% python3 -q
>>> import numpy as np
>>> np.set_printoptions(suppress=True, linewidth=200)
>>> tidy = lambda a: np.round(a, 2) + 0
>>> m1 = np.load("mat.npy")
>>> print(m1)
[[ 0.63  0.28 -0.63  0.7   0.63  0.35]
 [ 0.54  0.24 -0.54  0.6   0.54  0.3 ]
 [-0.81 -0.36  0.81 -0.9  -0.81 -0.45]
 [-0.27 -0.12  0.27 -0.3  -0.27 -0.15]
 [-0.27 -0.12  0.27 -0.3  -0.27 -0.15]
 [-0.09 -0.04  0.09 -0.1  -0.09 -0.05]
 [-1.53 -0.68  1.53 -1.7  -1.53 -0.85]
 [-0.36 -0.16  0.36 -0.4  -0.36 -0.2 ]
 [ 1.17  0.52 -1.17  1.3   1.17  0.65]
 [-0.72 -0.32  0.72 -0.8  -0.72 -0.4 ]
 [ 1.71  0.76 -1.71  1.9   1.71  0.95]
 [ 0.36  0.16 -0.36  0.4   0.36  0.2 ]]
>>> d = np.linalg.norm(m1[:, None] - m1[None], axis=-1)
>>> print(d.mean(axis=1).argmax())
10
>>> print(np.unravel_index(d.round(6).argmax(), d.shape))
(np.int64(6), np.int64(10))
>>> print(np.flatnonzero(d[6] < d.mean() / 2))
[6]
>>> print(tidy(np.linalg.norm(m1, axis=1)))
[1.37 1.18 1.76 0.59 0.59 0.2  3.33 0.78 2.55 1.57 3.72 0.78]
>>> print((d + 1e9 * np.eye(12)).round(6).argmin(axis=1))
[1 0 9 4 3 3 2 3 0 2 8 1]
>>> print(tidy(d[6]))
[4.7  4.51 1.57 2.74 2.74 3.14 0.   2.55 5.88 1.76 7.05 4.12]
>>> print(tidy(d[:5, :5]))
[[0.   0.2  3.14 1.96 1.96]
 [0.2  0.   2.94 1.76 1.76]
 [3.14 2.94 0.   1.18 1.18]
 [1.96 1.76 1.18 0.   0.  ]
 [1.96 1.76 1.18 0.   0.  ]]
>>> rank = np.linalg.matrix_rank(m1)
>>> print(rank)
1
>>> null = np.linalg.svd(m1)[2][rank:].T
>>> print(null.shape)
(6, 5)
>>> print(tidy(null @ null.T))
[[ 0.79 -0.09  0.21 -0.23 -0.21 -0.12]
 [-0.09  0.96  0.09 -0.1  -0.09 -0.05]
 [ 0.21  0.09  0.79  0.23  0.21  0.12]
 [-0.23 -0.1   0.23  0.74 -0.23 -0.13]
 [-0.21 -0.09  0.21 -0.23  0.79 -0.12]
 [-0.12 -0.05  0.12 -0.13 -0.12  0.93]]
>>> print(np.linalg.matrix_rank(m1.T @ m1), np.linalg.matrix_rank(m1 @ m1.T))
1 1
>>> print(np.allclose(m1 @ null, 0))
True
>>> A = np.load("data.npy")
>>> print(A)
[[ 1  1  1  1 -1 -1 -1 -1]
 [ 1 -1 -1  1  1 -1 -1  1]
 [ 1 -1 -1  1 -1  1  1 -1]
 [ 1 -1  1 -1  1 -1  1 -1]
 [ 1 -1  1 -1 -1  1 -1  1]
 [ 1  1 -1 -1  1  1 -1 -1]
 [ 1  1  1  1  1  1  1  1]]
>>> other = np.array([[2, 3, 0],
...     [-2, -1, -3],
...     [-2, 3, 3],
...     [-1, 2, -1],
...     [-2, 0, 3],
...     [-1, 3, -1],
...     [-2, -2, -2],
...     [-2, -3, -2]])
>>> print(A @ other)
[[  4   9   1]
 [  4  -1   3]
 [  6   7  -5]
 [  2   3  11]
 [  4   7   3]
 [  4   5   1]
 [-10   5  -3]]
>>> print(np.linalg.matrix_rank(np.vstack([A, other.T])))
8
>>> print(np.einsum("ik,kj->ji", A, other))
[[  4   4   6   2   4   4 -10]
 [  9  -1   7   3   7   5   5]
 [  1   3  -5  11   3   1  -3]]
>>> print(other.T @ A.T)
[[  4   4   6   2   4   4 -10]
 [  9  -1   7   3   7   5   5]
 [  1   3  -5  11   3   1  -3]]
>>> G = A.T @ A
>>> print(G)
[[ 7 -1  1  1  1  1 -1 -1]
 [-1  7  1  1  1  1 -1 -1]
 [ 1  1  7 -1 -1 -1  1  1]
 [ 1  1 -1  7 -1 -1  1  1]
 [ 1  1 -1 -1  7 -1  1  1]
 [ 1  1 -1 -1 -1  7  1  1]
 [-1 -1  1  1  1  1  7 -1]
 [-1 -1  1  1  1  1 -1  7]]
>>> print(tidy(np.linalg.svd(A, compute_uv=False) ** 2))
[8. 8. 8. 8. 8. 8. 8.]
>>> f = np.array([2, -2, 2])
>>> print(np.polyval(f, A[5]))
[2 2 6 6 2 2 6 6]
>>> print(np.convolve(A[5], f))
[ 2  0 -2  2  2 -2 -2  2  0 -2]
>>> mat = np.load("m.npy")
>>> print(tidy(mat))
[[ 0.56 -0.17 -0.13  0.01 -0.04  0.31  0.11  0.31]
 [-0.17  0.66  0.05  0.22 -0.13 -0.02  0.35  0.02]
 [-0.13  0.05  0.24  0.29 -0.1   0.07 -0.26 -0.05]
 [ 0.01  0.22  0.29  0.45 -0.2   0.21 -0.17  0.07]
 [-0.04 -0.13 -0.1  -0.2   0.09 -0.11  0.02 -0.06]
 [ 0.31 -0.02  0.07  0.21 -0.11  0.26 -0.05  0.19]
 [ 0.11  0.35 -0.26 -0.17  0.02 -0.05  0.54  0.11]
 [ 0.31  0.02 -0.05  0.07 -0.06  0.19  0.11  0.19]]
>>> U, sigma, Vt = np.linalg.svd(mat)
>>> evecs = Vt[:(sigma > 1e-8).sum()]
>>> rng = np.random.default_rng(962758)
>>> x = mat[2] + 5 * mat[7] + rng.integers(2) * np.eye(8)[6]
>>> print(tidy(x))
[ 1.41  0.13  0.01  0.62 -0.38  1.03  1.29  0.89]
>>> print(tidy(np.diag(evecs.T @ evecs)))
[0.56 0.66 0.24 0.45 0.09 0.26 0.54 0.19]
>>> print(tidy(evecs.T @ evecs))
[[ 0.56 -0.17 -0.13  0.01 -0.04  0.31  0.11  0.31]
 [-0.17  0.66  0.05  0.22 -0.13 -0.02  0.35  0.02]
 [-0.13  0.05  0.24  0.29 -0.1   0.07 -0.26 -0.05]
 [ 0.01  0.22  0.29  0.45 -0.2   0.21 -0.17  0.07]
 [-0.04 -0.13 -0.1  -0.2   0.09 -0.11  0.02 -0.06]
 [ 0.31 -0.02  0.07  0.21 -0.11  0.26 -0.05  0.19]
 [ 0.11  0.35 -0.26 -0.17  0.02 -0.05  0.54  0.11]
 [ 0.31  0.02 -0.05  0.07 -0.06  0.19  0.11  0.19]]
>>> print(tidy(np.linalg.norm(x - evecs.T @ evecs @ x)))
0.68
>>> x = np.array([1, 8, 3, 7, 0, 3, 1, 8])
>>> print(tidy(mat @ x))
[ 2.35  7.22  2.6   6.8  -3.54  4.09  2.24  2.93]
>>> print(tidy(mat @ mat @ x))
[ 2.35  7.22  2.6   6.8  -3.54  4.09  2.24  2.93]
>>> print(tidy((x - mat @ x) @ (mat @ x)))
0.0
>>> vals, evecs = np.linalg.eigh(mat)
>>> print(tidy(evecs.T @ mat @ evecs))
[[0. 0. 0. 0. 0. 0. 0. 0.]
 [0. 0. 0. 0. 0. 0. 0. 0.]
 [0. 0. 0. 0. 0. 0. 0. 0.]
 [0. 0. 0. 0. 0. 0. 0. 0.]
 [0. 0. 0. 0. 0. 0. 0. 0.]
 [0. 0. 0. 0. 0. 1. 0. 0.]
 [0. 0. 0. 0. 0. 0. 1. 0.]
 [0. 0. 0. 0. 0. 0. 0. 1.]]
>>> print(tidy(np.linalg.eigvalsh(mat + -2 * np.eye(8))))
[-2. -2. -2. -2. -2. -1. -1. -1.]
>>> print(tidy(evecs.T @ evecs))
[[1. 0. 0. 0. 0. 0. 0. 0.]
 [0. 1. 0. 0. 0. 0. 0. 0.]
 [0. 0. 1. 0. 0. 0. 0. 0.]
 [0. 0. 0. 1. 0. 0. 0. 0.]
 [0. 0. 0. 0. 1. 0. 0. 0.]
 [0. 0. 0. 0. 0. 1. 0. 0.]
 [0. 0. 0. 0. 0. 0. 1. 0.]
 [0. 0. 0. 0. 0. 0. 0. 1.]]
>>> print((vals > 1e-8).sum(), (vals < -1e-8).sum())
3 0
>>> F = np.loadtxt("layer12.csv", delimiter=",")
>>> print(tidy(F))
[[  1.7   -9.01  -3.35   3.66  -6.95   0.17  -3.79]
 [  4.07   5.34   2.48   8.41  -4.07   2.16  -1.14]
 [  5.82  -1.96   4.17  -4.63  -5.28  -0.33   8.03]
 [ -2.71  -0.82   6.18   1.99   4.13  -6.13   3.6 ]
 [  2.2   -1.86   2.55  -0.73  -1.45  -7.83   0.32]
 [  2.6    5.28  -0.69  -1.83   0.87   2.54  -6.17]
 [ -6.14   0.75   0.64   4.97   4.5   -0.22   6.23]
 [ -7.4   -4.41  -2.76  -1.77   5.34   0.42  -2.67]
 [  2.83  -2.97   4.9   -3.48  -4.42   6.62   6.77]
 [  4.07  -0.69 -10.9    3.47   0.94  -0.81   7.46]
 [ -6.1    4.63  -2.6   -1.    -4.24  -2.03   4.53]
 [  2.71  -1.72  -1.59   5.14   9.26  -0.93   3.63]]
>>> other = F / np.linalg.norm(F, axis=1, keepdims=True)
>>> G = other @ other.T
>>> print((G - 2 * np.eye(12)).round(6).argmax(axis=1))
[ 9  5  8  6  3  1  3  6  2 11  6  6]
>>> print((np.abs(G) > 0.9).astype(int))
[[1 0 0 0 0 0 0 0 0 0 0 0]
 [0 1 0 0 0 0 0 0 0 0 0 0]
 [0 0 1 0 0 0 0 0 0 0 0 0]
 [0 0 0 1 0 0 0 0 0 0 0 0]
 [0 0 0 0 1 0 0 0 0 0 0 0]
 [0 0 0 0 0 1 0 0 0 0 0 0]
 [0 0 0 0 0 0 1 0 0 0 0 0]
 [0 0 0 0 0 0 0 1 0 0 0 0]
 [0 0 0 0 0 0 0 0 1 0 0 0]
 [0 0 0 0 0 0 0 0 0 1 0 0]
 [0 0 0 0 0 0 0 0 0 0 1 0]
 [0 0 0 0 0 0 0 0 0 0 0 1]]
>>> arr = np.load("arr.npy")
>>> print(arr)
[[ 1. -2.  0. -1. -1.  0.  1.  2. -1.  0.  0.  0.  0.]
 [ 1.  2.  1.  0.  2. -1.  2.  0. -2.  0.  0.  0.  0.]
 [-1. -1. -1.  2. -2.  1.  2. -2.  0. -2.  0.  0.  0.]
 [ 1.  0. -2.  1. -2.  1.  0.  0.  2.  2.  0.  0.  0.]
 [ 0.  1.  1. -2.  2.  2. -2. -2.  0. -2.  0.  0.  0.]
 [-2. -1. -1.  0. -1. -2.  0.  1. -2. -1.  0.  0.  0.]
 [-2.  2.  0. -1.  1. -1.  0.  1.  0. -2.  0.  0.  0.]
 [-1. -1. -2. -1. -1.  1.  1.  1.  2.  0.  0.  0.  0.]
 [ 1. -2. -1.  2. -2.  0. -1.  2.  0.  2.  0.  0.  0.]
 [ 0.  1. -1.  2.  2. -1. -2.  1. -1. -1.  0.  0.  0.]
 [ 0.  0.  0.  0.  0.  0.  0.  0.  0.  0.  3.  2.  1.]
 [ 0.  0.  0.  0.  0.  0.  0.  0.  0.  0.  0.  2.  1.]
 [ 0.  0.  0.  0.  0.  0.  0.  0.  0.  0.  2.  0.  3.]]
>>> f = np.array([0, 1, 0, 2, 0, 0, 2, 2, 2, 2, 1, 1, 0])
>>> other = arr + np.outer(f, np.eye(13)[0])
>>> print(np.linalg.matrix_rank(np.linalg.inv(other) - np.linalg.inv(arr), tol=1e-8))
1
>>> print(np.linalg.matrix_rank(other - arr))
1
>>> print(np.flatnonzero(np.linalg.matrix_power((arr != 0) + (arr.T != 0) + np.eye(13), 13)[10]))
[10 11 12]
>>> data = np.loadtxt("case12.csv", delimiter=",")
>>> print(tidy(data))
[[ 0.91 -0.21 -0.06 -0.13 -0.06 -0.04 -0.12]
 [-0.21  0.27 -0.1  -0.04 -0.35  0.1  -0.08]
 [-0.06 -0.1   0.96 -0.12 -0.01 -0.06 -0.1 ]
 [-0.13 -0.04 -0.12  0.56  0.13 -0.27 -0.36]
 [-0.06 -0.35 -0.01  0.13  0.78  0.14  0.08]
 [-0.04  0.1  -0.06 -0.27  0.14  0.82 -0.21]
 [-0.12 -0.08 -0.1  -0.36  0.08 -0.21  0.71]]
>>> vals, evecs = np.linalg.eigh(data)
>>> x = np.array([-3, 1, 3, 3, 1, 0, 3])
>>> print(tidy(evecs * np.maximum(vals, 0) @ evecs.T))
[[ 0.91 -0.21 -0.06 -0.13 -0.06 -0.04 -0.12]
 [-0.21  0.27 -0.1  -0.04 -0.35  0.1  -0.08]
 [-0.06 -0.1   0.96 -0.12 -0.01 -0.06 -0.1 ]
 [-0.13 -0.04 -0.12  0.56  0.13 -0.27 -0.36]
 [-0.06 -0.35 -0.01  0.13  0.78  0.14  0.08]
 [-0.04  0.1  -0.06 -0.27  0.14  0.82 -0.21]
 [-0.12 -0.08 -0.1  -0.36  0.08 -0.21  0.71]]
>>> print(tidy(np.linalg.eigvalsh(data[1:, 1:])))
[0.   0.09 1.   1.   1.   1.  ]
>>> print(tidy(evecs * np.abs(vals) @ evecs.T))
[[ 0.91 -0.21 -0.06 -0.13 -0.06 -0.04 -0.12]
 [-0.21  0.27 -0.1  -0.04 -0.35  0.1  -0.08]
 [-0.06 -0.1   0.96 -0.12 -0.01 -0.06 -0.1 ]
 [-0.13 -0.04 -0.12  0.56  0.13 -0.27 -0.36]
 [-0.06 -0.35 -0.01  0.13  0.78  0.14  0.08]
 [-0.04  0.1  -0.06 -0.27  0.14  0.82 -0.21]
 [-0.12 -0.08 -0.1  -0.36  0.08 -0.21  0.71]]
>>> U, sigma, Vt = np.linalg.svd(data)
>>> print(np.argmax(sigma[:-1] / (sigma[1:] + 1e-6)) + 1)
5
>>> other = U[:, :5] @ np.diag(sigma[:5]) @ Vt[:5]
>>> print(tidy(other))
[[ 0.91 -0.21 -0.06 -0.13 -0.06 -0.04 -0.12]
 [-0.21  0.27 -0.1  -0.04 -0.35  0.1  -0.08]
 [-0.06 -0.1   0.96 -0.12 -0.01 -0.06 -0.1 ]
 [-0.13 -0.04 -0.12  0.56  0.13 -0.27 -0.36]
 [-0.06 -0.35 -0.01  0.13  0.78  0.14  0.08]
 [-0.04  0.1  -0.06 -0.27  0.14  0.82 -0.21]
 [-0.12 -0.08 -0.1  -0.36  0.08 -0.21  0.71]]
>>> print(tidy(np.abs(data - other).max()))
0.0
>>> vals, evecs = np.linalg.eigh(other)
>>> x = np.array([3, 5, -4, -8, 0, -7, -3])
>>> print(tidy(evecs * np.abs(vals) @ evecs.T))
[[ 0.91 -0.21 -0.06 -0.13 -0.06 -0.04 -0.12]
 [-0.21  0.27 -0.1  -0.04 -0.35  0.1  -0.08]
 [-0.06 -0.1   0.96 -0.12 -0.01 -0.06 -0.1 ]
 [-0.13 -0.04 -0.12  0.56  0.13 -0.27 -0.36]
 [-0.06 -0.35 -0.01  0.13  0.78  0.14  0.08]
 [-0.04  0.1  -0.06 -0.27  0.14  0.82 -0.21]
 [-0.12 -0.08 -0.1  -0.36  0.08 -0.21  0.71]]
>>> print(tidy(np.linalg.eigvalsh(other[1:, 1:])))
[0.   0.09 1.   1.   1.   1.  ]
>>> rank = np.linalg.matrix_rank(data)
>>> print(rank)
5
>>> null = np.linalg.svd(data)[2][rank:].T
>>> print(np.allclose(data @ null, 0))
True
>>> print(tidy(data @ null))
[[0. 0.]
 [0. 0.]
 [0. 0.]
 [0. 0.]
 [0. 0.]
 [0. 0.]
 [0. 0.]]
>>> print([int(np.linalg.matrix_rank(data[:i])) for i in range(1, len(data) + 1)])
[1, 2, 3, 4, 5, 5, 5]
>>> print([int(np.linalg.matrix_rank(data[:, :j + 1])) for j in range(7)])
[1, 2, 3, 4, 5, 5, 5]
>>> print([int(np.linalg.matrix_rank(np.delete(data, i, axis=0))) for i in range(7)])
[5, 5, 5, 5, 5, 5, 5]
>>> feats = np.loadtxt("out14.csv", delimiter=",")
>>> print(tidy(feats))
[[0.25 0.25 0.   0.   0.   0.   0.25 0.25 0.  ]
 [0.   0.29 0.14 0.14 0.14 0.14 0.14 0.   0.  ]
 [0.2  0.   0.4  0.   0.   0.2  0.   0.2  0.  ]
 [0.   0.   0.33 0.33 0.   0.   0.33 0.   0.  ]
 [0.   0.   0.   0.   0.33 0.17 0.17 0.17 0.17]
 [0.   0.33 0.   0.   0.   0.33 0.33 0.   0.  ]
 [0.   0.   0.   0.   0.   0.33 0.67 0.   0.  ]
 [0.   0.   0.   0.   0.   0.   0.33 0.67 0.  ]
 [0.   0.25 0.   0.   0.   0.   0.25 0.   0.5 ]]
>>> U, sigma, Vt = np.linalg.svd(m1)
>>> evecs = Vt[:(sigma > 1e-8).sum()]
>>> x = m1[7] + 4 * m1[2] + rng.integers(2) * np.eye(6)[5]
>>> print(tidy(x))
[-3.6 -1.6  3.6 -4.  -3.6 -2. ]
>>> print(tidy(np.linalg.norm(x - evecs.T @ evecs @ x)))
0.0
>>> print(np.allclose(evecs.T @ evecs @ x, x))
True
>>> X = np.load("dump.npy")
>>> print(X)
[[ 1.2 -0.4 -1.   1.   1.2  0.2  2.  -1.5  0.9 -1.9 -0.1  0.   0.8  0. ]
 [ 1.9 -1.8  0.  -0.5 -2.4  0.5 -0.4  1.2 -2.3 -0.4  1.2 -1.5 -1.  -1.4]
 [ 1.1  1.6 -0.1 -0.7 -0.7  1.   1.3  0.7 -0.7 -0.3  0.6 -0.5 -0.3  0.2]
 [ 1.   0.5 -2.1  1.2  1.1 -0.6  0.3 -1.2 -1.7  1.4 -1.5  0.2 -1.2  0.5]
 [-0.6  1.2 -1.7  0.5  1.1  1.7  0.8  0.7  0.6 -0.1  0.   1.5 -0.1 -0.6]
 [ 3.5 -0.1  1.6 -2.2  0.2  1.3 -1.1  0.1 -0.1 -1.8 -0.1  1.4  0.2 -2.1]
 [-1.2  1.8 -0.3  0.1 -0.1  0.4  0.3 -1.   1.2 -0.5  2.3 -0.5 -0.5  0.2]
 [-0.9  0.1  0.2 -0.6  1.4 -1.5 -1.6 -0.7 -0.6 -2.8 -0.4  1.2 -0.2  0.6]
 [ 0.2  0.8  0.9 -1.6  0.  -0.8 -0.9  0.2 -1.6  0.  -0.8  3.1  1.3  1.3]
 [ 0.4  0.  -0.6 -0.1 -0.2 -1.5  0.3 -1.6 -1.6  0.3  1.9 -1.8  0.1  0.8]
 [-0.8  0.  -0.9  1.7 -0.1  0.4  0.6  2.1 -0.4 -0.9  0.3 -0.5  1.6 -0.7]
 [-0.7 -1.   0.4  0.2  0.3  1.8  0.4  0.   1.3 -1.6  0.9 -0.5  0.3  1.4]
 [ 1.1  1.5 -0.9  1.6 -0.2  1.5 -0.5 -0.1 -0.9 -0.5 -0.8  0.   0.5  0.3]
 [ 1.3  0.4 -1.2  0.7 -0.9  0.   1.4  1.1  0.7 -0.2 -0.1  2.1 -1.5 -0.1]
 [-0.7  0.7  0.4  1.3  0.4 -0.2  0.4  0.1 -0.4 -1.  -2.1  0.8 -0.8  0.5]
 [ 0.5  1.2  0.5  1.3  1.2 -0.2 -0.3 -0.3  2.   0.8  0.5 -0.6  1.  -2.3]
 [ 0.1  1.3 -1.4  2.6 -1.  -0.4 -1.2  0.5  0.9  0.8  0.1 -1.6  0.   1. ]
 [-0.8  0.2  1.6  1.8  0.8 -1.2 -1.3  0.7  2.  -0.6  1.4 -0.5 -0.8 -0.7]
 [ 0.2 -0.1 -1.1 -1.   0.7  0.2 -0.5 -0.1 -2.4 -0.6 -0.8  0.2  0.4  1.4]
 [-1.5 -0.2  1.7  0.9 -0.8 -0.4  1.   0.3  0.2  0.4 -0.1  0.8  0.4 -0.1]
 [ 0.8 -0.6 -2.3  1.7  0.8 -0.9 -1.4 -0.7  1.6 -2.  -0.3 -1.6  0.4  0.4]
 [ 0.7  0.1 -0.4 -0.7  0.8  1.5 -0.1  0.9 -1.7  1.2 -0.4 -0.2  0.3  0.5]
 [-0.3 -1.2 -2.3 -2.  -0.2  0.9 -1.2  1.5  0.5 -1.  -1.7 -0.9  0.9 -0.1]
 [-0.2  0.1  1.  -1.6 -1.3 -0.7  0.2 -0.3  0.5  0.4  0.  -0.6  0.9  0.3]
 [ 1.2 -1.   0.1 -0.5 -0.1  1.8 -0.5 -0.3  0.   0.6 -0.4  0.4 -3.2 -0.4]
 [-0.9  1.2 -0.5 -0.7  0.4 -1.4 -0.1 -1.7  0.7 -1.  -0.3 -2.6 -0.5  0.1]
 [ 0.7  0.2  0.2 -0.6  0.5  0.5 -0.8  0.2 -0.7  0.1 -1.9 -0.1  1.6 -1.9]
 [-0.6  0.3 -0.7  2.3  0.8 -0.2 -1.3  0.6  0.3 -0.7 -0.3  0.1  1.  -1.5]
 [ 0.5  0.7  0.9 -0.5  0.7  1.4  0.5 -0.2 -2.2  1.1  1.5  3.   2.7  0.9]
 [ 0.8 -0.2 -0.9 -0.3  0.9 -0.6 -0.8 -1.3  0.  -0.6  1.6 -0.9  0.9 -1.1]
 [-1.   2.1 -0.2  0.7 -0.1  1.   0.1 -0.4  0.9  0.   0.2 -0.8  0.1  0.6]
 [-2.2  2.3  0.8 -0.5 -0.6 -1.6 -0.1  0.2 -0.6  0.9  1.4  0.2  1.3  0.4]
 [ 0.2  1.   0.8  1.2 -0.2  0.3  0.1 -0.4  0.5 -1.2 -0.3  1.2  0.4  1.1]
 [-0.8  1.   0.7 -1.7 -0.4  1.5  0.   0.7 -0.2  0.   0.6  0.8 -2.6 -1.4]
 [ 2.   0.4  2.4  0.   1.  -0.6 -0.4 -1.4  1.3 -1.   0.7 -0.6 -1.3  1.3]
 [ 0.3 -0.6 -1.1  1.7  0.5  0.2  1.  -0.4  0.7  1.3  0.  -1.1 -0.1 -0.2]
 [-4.5 -1.   0.5  4.  -4.  -0.5  1.   2.   3.  -0.5  2.   4.5  0.5  3.5]
 [-1.5  1.   1.3 -0.5  0.1 -0.2  1.2 -0.3 -1.   0.5  1.4 -0.9 -1.4  0.6]
 [-0.2 -1.   0.1 -1.5  1.  -0.3 -0.2  0.8 -0.6  0.5  0.5  1.9  1.3 -0.2]
 [ 1.5 -1.3  0.6 -0.4  0.8  1.2  0.2 -0.2  0.5  0.2  0.5 -1.6  0.9 -0.8]
 [ 0.   0.6  0.1  0.   0.2 -1.5  0.   0.1 -0.6  0.5 -1.4  0.3  1.   0.5]
 [-0.2 -1.3  0.7  1.  -0.3 -1.3 -1.8  0.   1.4  0.   3.2  0.3  0.   0.2]
 [ 1.2  0.1 -0.4 -1.9  1.1  0.4  0.2 -1.  -0.6  1.4 -1.3 -1.8 -0.4 -0.2]
 [-1.4 -0.1  0.7 -0.2 -0.6  1.1 -0.1 -0.3  1.5 -0.9 -0.2 -0.5 -1.1  0.2]
 [-0.9  1.  -0.6  0.3  0.4  0.1  0.6  0.8  0.  -1.9  2.1 -0.7  0.3 -1.6]
 [-0.3  1.  -0.2 -0.8 -0.2 -1.6  0.1  0.8  0.2 -0.2 -2.3 -0.3 -0.7  0.3]
 [ 0.1  1.3 -0.2  0.6  0.3 -1.9 -0.4 -1.2  1.4 -0.7 -0.6  0.9  0.   0.9]]
>>> Ac = (X - X.mean(axis=0)) / X.std(axis=0)
>>> print(tidy(Ac.std(axis=0)))
[1. 1. 1. 1. 1. 1. 1. 1. 1. 1. 1. 1. 1. 1.]
>>> print(np.argwhere(np.abs(Ac) > 2))
[[ 0  6]
 [ 1  1]
 [ 1  4]
 [ 5  0]
 [ 5 13]
 [ 7  9]
 [ 8 11]
 [10  7]
 [15 13]
 [18  8]
 [20  2]
 [22  2]
 [24 12]
 [28 11]
 [28 12]
 [31  1]
 [33 12]
 [34  2]
 [36  0]
 [36  3]
 [36  4]
 [36  7]
 [36  8]
 [36 11]
 [36 13]
 [41  6]
 [41 10]
 [45 10]]
>>> coef = np.linalg.lstsq(np.delete(Ac, 10, axis=1), Ac[:, 10])[0]
>>> print(np.abs(coef).argmax())
2
